>>> import numpy as np
>>> np.set_printoptions(precision=3, suppress=True, linewidth=160)
>>> rnd = lambda a: np.round(a, 3) + 0
>>> X = np.loadtxt("dump.csv", delimiter=",")
>>> print(X)
[[0. 0. 0. 0.]
 [0. 0. 0. 0.]
 [0. 0. 0. 1.]
 [0. 0. 1. 0.]]
>>> U, sv, Vh = np.linalg.svd(X)
>>> V = Vh[:(sv > 1e-8).sum()]
>>> rng = np.random.default_rng(535)
>>> x0 = X[1] + 4 * X[2] + rng.integers(2) * np.eye(4)[0]
>>> print(x0)
[0. 0. 0. 4.]
>>> print(rnd(np.linalg.norm(x0 - V.T @ V @ x0)))
0.0
>>> print(np.allclose(V.T @ V @ x0, x0))
True
>>> arr = np.triu(rng.random((4, 4)) < 0.6, 1).astype(int)
>>> arr = arr + arr.T
>>> print(arr)
[[0 1 0 1]
 [1 0 1 1]
 [0 1 0 1]
 [1 1 1 0]]
>>> # columns 0 and 2 are equal
>>> print(arr.sum(axis=0))
[2 3 2 3]
>>> print(np.trace(arr @ arr @ arr) // 6)
2
>>> print(np.argwhere(np.triu(arr)))
[[0 1]
 [0 3]
 [1 2]
 [1 3]
 [2 3]]
>>> L = np.diag(arr.sum(axis=1)) - arr
>>> print(L @ np.ones(4))
[0. 0. 0. 0.]
>>> print(rnd(np.linalg.eigvalsh(L)))
[0. 2. 4. 4.]
>>> print(np.linalg.matrix_rank(L))
3
>>> A2 = np.array([[5, -6, -7], [-5, -2, 8], [3, 0, 1], [-9, 0, 2]])
>>> print(np.einsum("ij->j", arr))
[2 3 2 3]
>>> print(np.vstack([arr, A2.T]).shape)
(7, 4)
>>> print(np.einsum("ik,kj->ij", arr, A2))
[[-14  -2  10]
 [ -1  -6  -4]
 [-14  -2  10]
 [  3  -8   2]]
>>> A2 @ arr
Traceback (most recent call last):
  File "<python-input-27>", line 1, in <module>
    A2 @ arr
    ~~~^~~~~
ValueError: matmul: Input operand 1 has a mismatch in its core dimension 0, with gufunc signature (n?,k),(k,m?)->(n?,m?) (size 4 is different from 3)
>>> lab = rng.permutation(4)
>>> print(lab)
[0 1 2 3]
>>> A2 = arr[lab][:, lab]
>>> print(np.trace(A2))
0
>>> print(np.diag(A2))
[0 0 0 0]
>>> print(A2)
[[0 1 0 1]
 [1 0 1 1]
 [0 1 0 1]
 [1 1 1 0]]
>>> print(rnd(np.linalg.det(A2)), rnd(np.linalg.det(arr[lab])))
0.0 0.0
>>> data = np.load("data.npy")
>>> print(data)
[[4 1 2]
 [0 1 0]
 [6 3 3]]
>>> U, sv, Vh = np.linalg.svd(data, full_matrices=False)
>>> print(rnd(np.abs(Vh[0])))
[0.834 0.361 0.417]
>>> print(rnd(np.sqrt((sv ** 2).sum())), rnd(np.linalg.norm(data)))
8.718 8.718
>>> print(np.allclose(U * sv @ Vh, data))
True
>>> print(rnd(np.linalg.norm(data, 2) / np.linalg.norm(data)))
0.99
>>> print(np.linalg.cond(data) > 100)
True
>>> print(np.linalg.matrix_rank(data, rtol=0.1))
2
>>> print(np.linalg.lstsq(data[:-1].T, data[-1])[2])
2
>>> print(np.unique(data.round(6), axis=0).shape)
(3, 3)
>>> U, sv, Vh = np.linalg.svd(data)
>>> print(np.argmax(sv[:-1] / (sv[1:] + 1e-6)) + 1)
2
>>> print(rnd(sv))
[8.633 1.215 0.   ]
>>> A2 = U[:, :2] @ np.diag(sv[:2]) @ Vh[:2]
>>> print(rnd(np.linalg.norm(data - A2, 2)), rnd(sv[2]))
0.0 0.0
>>> print(np.linalg.matrix_rank(A2))
2
>>> print(np.linalg.matrix_rank(data, rtol=0.05))
2
>>> U, sv, Vh = np.linalg.svd(data)
>>> V = Vh[:(sv > 1e-8).sum()]
>>> x0 = data[2] + -2 * data[0] + rng.integers(2) * np.eye(3)[1]
>>> print(x0)
[-2.  2. -1.]
>>> print(rnd(np.linalg.norm(x0 - V.T @ V @ x0)))
0.0
